$ ipython --no-banner

In [1]: import numpy as np

In [2]: np.set_printoptions(suppress=True, linewidth=100)

In [3]: tidy = lambda a: np.round(a, 2) + 0

In [4]: m1 = np.loadtxt("arr.csv", delimiter=",")

In [5]: m1
Out[5]: 
array([[ 3.,  0.,  0.,  0.],
       [ 0.,  1., -2.,  2.],
       [ 0., -2.,  0., -2.],
       [ 0., -1., -2.,  1.]])

In [6]: M2 = m1[0, 0] * m1[1:] - np.outer(m1[1:, 0], m1[0])

In [7]: M2
Out[7]: 
array([[ 0.,  3., -6.,  6.],
       [ 0., -6.,  0., -6.],
       [ 0., -3., -6.,  3.]])

In [8]: m1[:, 0] / m1[0, 0]
Out[8]: array([1., 0., 0., 0.])

In [9]: left, s, Vt = np.linalg.svd(M2, full_matrices=False)

In [10]: tidy(s / s[0])
Out[10]: array([1.  , 0.65, 0.1 ])

In [11]: print(tidy(np.abs(Vt[0])))
[0.   0.37 0.56 0.74]

In [12]: tidy(np.cumsum(s ** 2) / np.sum(s ** 2))
Out[12]: array([0.7 , 0.99, 1.  ])

In [13]: tidy(np.sqrt((s ** 2).sum())), tidy(np.linalg.norm(M2))
Out[13]: (np.float64(14.39), np.float64(14.39))

In [14]: tidy(left.T @ left)
Out[14]: 
array([[1., 0., 0.],
       [0., 1., 0.],
       [0., 0., 1.]])

In [15]: np.abs(left[:, 0]).round(6).argmax()
Out[15]: np.int64(0)

In [16]: Q, r_ = np.linalg.qr(m1)

In [17]: tidy(Q)
Out[17]: 
array([[ 1.  ,  0.  ,  0.  ,  0.  ],
       [ 0.  , -0.41, -0.71, -0.58],
       [ 0.  ,  0.82,  0.  , -0.58],
       [ 0.  ,  0.41, -0.71,  0.58]])

In [18]: Q.shape, r_.shape
Out[18]: ((4, 4), (4, 4))

In [19]: tidy(r_)
Out[19]: 
array([[ 3.  ,  0.  ,  0.  ,  0.  ],
       [ 0.  , -2.45,  0.  , -2.04],
       [ 0.  ,  0.  ,  2.83, -2.12],
       [ 0.  ,  0.  ,  0.  ,  0.58]])

In [20]: tidy(np.abs(np.diag(r_)))
Out[20]: array([3.  , 2.45, 2.83, 0.58])

In [21]: print(abs(r_[0, 0]), tidy(np.linalg.norm(m1[:, 0])))
3.0 3.0

In [22]: np.trace(m1)
Out[22]: np.float64(5.0)

In [23]: tidy(np.linalg.det(m1))
Out[23]: np.float64(-12.0)

In [24]: tidy(np.sort(np.abs(np.linalg.eigvals(m1))))
Out[24]: array([0.68, 1.86, 3.  , 3.18])

In [25]: (m1 + m1.T) / 2
Out[25]: 
array([[ 3. ,  0. ,  0. ,  0. ],
       [ 0. ,  1. , -2. ,  0.5],
       [ 0. , -2. ,  0. , -2. ],
       [ 0. ,  0.5, -2. ,  1. ]])

In [26]: np.allclose(m1, m1.T)
Out[26]: False

In [27]: print(tidy(np.linalg.matrix_power(m1, 2)))
[[ 9.  0.  0.  0.]
 [ 0.  3. -6.  8.]
 [ 0.  0.  8. -6.]
 [ 0.  2.  0.  3.]]

In [28]: print(np.allclose(m1 @ m1.T, m1.T @ m1))
False

In [29]: print(m1 @ m1)
[[ 9.  0.  0.  0.]
 [ 0.  3. -6.  8.]
 [ 0.  0.  8. -6.]
 [ 0.  2.  0.  3.]]

In [30]: (m1 - m1.T) / 2
Out[30]: 
array([[ 0. ,  0. ,  0. ,  0. ],
       [ 0. ,  0. ,  0. ,  1.5],
       [ 0. ,  0. ,  0. ,  0. ],
       [ 0. , -1.5,  0. ,  0. ]])

In [31]: tidy(np.abs(np.linalg.eigvals(m1)).max())
Out[31]: np.float64(3.18)

In [32]: u, g = m1[3], m1[0]

In [33]: u @ u
Out[33]: np.float64(6.0)

In [34]: p = (u @ g) / (u @ u) * u

In [35]: print(p)
[ 0. -0. -0.  0.]

In [36]: g - p
Out[36]: array([3., 0., 0., 0.])

In [37]: M = np.load("w.npy")

In [38]: M
Out[38]: 
array([[-2, -2,  0,  0],
       [ 1, -2,  0,  0],
       [ 0,  0, -2, -2],
       [ 0,  0,  1, -2]])

In [39]: rng = np.random.default_rng(9649)

In [40]: labels = rng.permutation(4)

In [41]: M2 = M[:, labels] * rng.choice([-1, 1], 4)

In [42]: M2
Out[42]: 
array([[ 0,  0, -2, -2],
       [ 0,  0, -2,  1],
       [-2,  2,  0,  0],
       [ 1,  2,  0,  0]])

In [43]: left, _, Vt = np.linalg.svd(M.T @ M2)

In [44]: tidy(np.linalg.lstsq(M, M2)[0])
Out[44]: 
array([[ 0.,  0.,  0.,  1.],
       [ 0.,  0.,  1.,  0.],
       [ 1.,  0.,  0.,  0.],
       [ 0., -1.,  0.,  0.]])

In [45]: np.allclose(M2, M2.T)
Out[45]: False

In [46]: tidy(np.linalg.det(M2))
Out[46]: np.float64(36.0)

In [47]: proj = np.triu(np.array([[3, 2, 6, 7], [9, 6, 0, 6], [8, 8, 2, 4], [8, 5, 6, 4]]), 1) + np.eye(4)

In [48]: M2 = proj @ M @ np.linalg.inv(proj)

In [49]: tidy(np.linalg.det(M2))
Out[49]: np.float64(36.0)

In [50]: print(np.trace(M2), np.trace(M))
-8.0 -8

In [51]: np.linalg.matrix_rank(M2)
Out[51]: np.int64(4)

In [52]: C2 = M.T @ M

In [53]: print(tidy(np.linalg.svd(M, compute_uv=False) ** 2))
[9. 9. 4. 4.]

In [54]: np.diag(C2)
Out[54]: array([5, 8, 5, 8])

In [55]: print((M @ M.T).shape)
(4, 4)

In [56]: C2
Out[56]: 
array([[5, 2, 0, 0],
       [2, 8, 0, 0],
       [0, 0, 5, 2],
       [0, 0, 2, 8]])

In [57]: print(np.trace(C2), (M ** 2).sum())
26 26

In [58]: np.allclose(C2, C2.T)
Out[58]: True

In [59]: F = np.load("out3.npy")

In [60]: tidy(F)
Out[60]: 
array([[ 22.54,  -3.32,   9.56, -12.15,  -8.93],
       [ 17.71,  -1.73,   6.74,  -9.64,  -5.97],
       [ 14.02,  -0.62,   4.65,  -7.72,  -3.96],
       [ 10.21,   0.37,   2.59,  -5.71,  -2.18],
       [  3.88,   1.27,  -0.25,  -2.3 ,  -0.28],
       [  0.41,   0.36,  -0.33,  -0.27,  -0.08],
       [  0.01,   0.01,  -0.01,  -0.01,   0.  ],
       [ -1.24,  -1.61,   2.1 ,   0.87,   1.59],
       [ -2.14,  -2.52,   3.79,   1.47,   4.23],
       [ -6.24,  -3.4 ,   7.61,   3.85,  16.9 ],
       [ -6.47,  -3.39,   7.73,   3.97,  17.55],
       [-11.18,  -2.68,   9.44,   6.51,  30.6 ],
       [-13.66,  -2.09,   9.95,   7.82,  37.13]])

In [61]: # looks like rank 3

In [62]: C2 = np.cov(F, rowvar=False)

In [63]: print(tidy(np.corrcoef(F.T)))
[[ 1.    0.21 -0.12 -1.   -0.86]
 [ 0.21  1.   -0.84 -0.24 -0.43]
 [-0.12 -0.84  1.    0.14  0.55]
 [-1.   -0.24  0.14  1.    0.87]
 [-0.86 -0.43  0.55  0.87  1.  ]]

In [64]: C2.shape
Out[64]: (5, 5)

In [65]: tidy(F.std(axis=0))
Out[65]: array([10.66,  1.55,  3.71,  5.96, 13.83])

In [66]: tidy(np.polyfit(F[:, 4], F[:, 0], 1))
Out[66]: array([-0.66,  6.56])

In [67]: dist = np.linalg.norm(F[:, None] - F[None], axis=-1)

In [68]: print(tidy(dist[1]))
[ 6.99  0.    5.19 10.38 18.31 21.82 22.14 23.41 25.11 35.81 36.43 49.41 56.19]

In [69]: np.unravel_index(dist.round(6).argmax(), dist.shape)
Out[69]: (np.int64(0), np.int64(12))

In [70]: (dist + 1e9 * np.eye(13)).round(6).argmin(axis=1)
Out[70]: array([ 1,  2,  1,  2,  5,  6,  5,  8,  7, 10,  9, 12, 11])

In [71]: dist[1].round(6).argsort(kind="stable")[:4]
Out[71]: array([1, 2, 0, 3])

In [72]: Xs = F - F.mean(axis=0)

In [73]: vecs = np.linalg.svd(Xs)[2][:3]

In [74]: M2 = Xs - Xs @ vecs.T @ vecs

In [75]: tidy(np.cov(Xs @ vecs.T, rowvar=False))
Out[75]: 
array([[346.55,   0.  ,   0.  ],
       [  0.  ,  36.15,   0.  ],
       [  0.  ,   0.  ,   3.64]])

In [76]: tidy(M2.std(axis=0))
Out[76]: array([0., 0., 0., 0., 0.])

In [77]: tidy(np.diag(vecs.T @ vecs))
Out[77]: array([0.72, 0.43, 0.65, 0.24, 0.96])

In [78]: X = np.array([[6.0, 4.0, 3.0, -3.0],
    ...:     [-16.0, -14.0, -8.0, 0.0],
    ...:     [16.0, 16.0, 8.0, 6.0],
    ...:     [10.0, 10.0, 5.0, 3.0]])

In [79]: proj = np.triu(np.array([[0, 4, -3, 2], [-1, -4, 4, -4], [-3, -2, -1, 0], [-2, 5, 1, -5]]), 1) + np.eye(4)

In [80]: M2 = proj @ X @ np.linalg.inv(proj)

In [81]: np.trace(M2), np.trace(X)
Out[81]: (np.float64(3.0), np.float64(3.0))

In [82]: M2 = np.array([[-2, -3], [5, 2]])

In [83]: cent = np.kron(M2, X)

In [84]: tidy(np.linalg.norm(cent, 2)), tidy(np.linalg.norm(M2, 2) * np.linalg.norm(X, 2))
Out[84]: (np.float64(232.96), np.float64(232.96))

In [85]: mat = np.array([[1, -1], [1, 0]])

In [86]: M2 = mat / np.sqrt((mat ** 2).mean(axis=1, keepdims=True))

In [87]: mat - mat.mean(axis=1, keepdims=True)
Out[87]: 
array([[ 1. , -1. ],
       [ 0.5, -0.5]])

In [88]: tidy(np.linalg.norm(M2, axis=1))
Out[88]: array([1.41, 1.41])

In [89]: J = np.loadtxt("data.csv", delimiter=",")

In [90]: J
Out[90]: 
array([[-4., -2.,  2., -2., -2.],
       [-7., -5., -1., -5., -5.],
       [-4., -2.,  2., -2., -2.]])

In [91]: # rows 0 and 2 are equal

In [92]: M2 = np.array([[5, -5], [2, -8], [8, 0], [-6, -2], [3, -1]])

In [93]: print(np.linalg.matrix_rank(np.vstack([J, M2.T])))
4

In [94]: np.einsum("ik,kj->ji", J, M2)
Out[94]: 
array([[ -2., -38.,  -2.],
       [ 42.,  90.,  42.]])

In [95]: np.einsum("ij->j", J)
Out[95]: array([-15.,  -9.,   3.,  -9.,  -9.])

In [96]: J @ M2
Out[96]: 
array([[ -2.,  42.],
       [-38.,  90.],
       [ -2.,  42.]])

In [97]: E = np.load("case14.npy")

In [98]: E
Out[98]: 
array([[4, 0, 0],
       [0, 4, 0],
       [0, 0, 0]])

In [99]: # triangular

In [100]: M2 = E[0, 0] * E[1:] - np.outer(E[1:, 0], E[0])

In [101]: M2
Out[101]: 
array([[ 0, 16,  0],
       [ 0,  0,  0]])

In [102]: E[:, 0] / E[0, 0]
Out[102]: array([1., 0., 0.])

In [103]: tidy(np.sort(np.linalg.eigvals(E).real))
Out[103]: array([0., 4., 4.])

In [104]: print(tidy(np.linalg.det(E)))
0.0

In [105]: print((E != 0).astype(int))
[[1 0 0]
 [0 1 0]
 [0 0 0]]

In [106]: left, s, Vt = np.linalg.svd(E)

In [107]: np.argmax(s[:-1] / (s[1:] + 1e-6)) + 1
Out[107]: np.int64(2)

In [108]: M2 = left[:, :2] @ np.diag(s[:2]) @ Vt[:2]

In [109]: tidy(np.linalg.norm(E - M2, 2)), s[2]
Out[109]: (np.float64(0.0), np.float64(0.0))

In [110]: tidy(np.linalg.norm(E - M2) / np.linalg.norm(E))
Out[110]: np.float64(0.0)

In [111]: np.abs(E - M2).max()
Out[111]: np.float64(0.0)

In [112]: M2
Out[112]: 
array([[4., 0., 0.],
       [0., 4., 0.],
       [0., 0., 0.]])
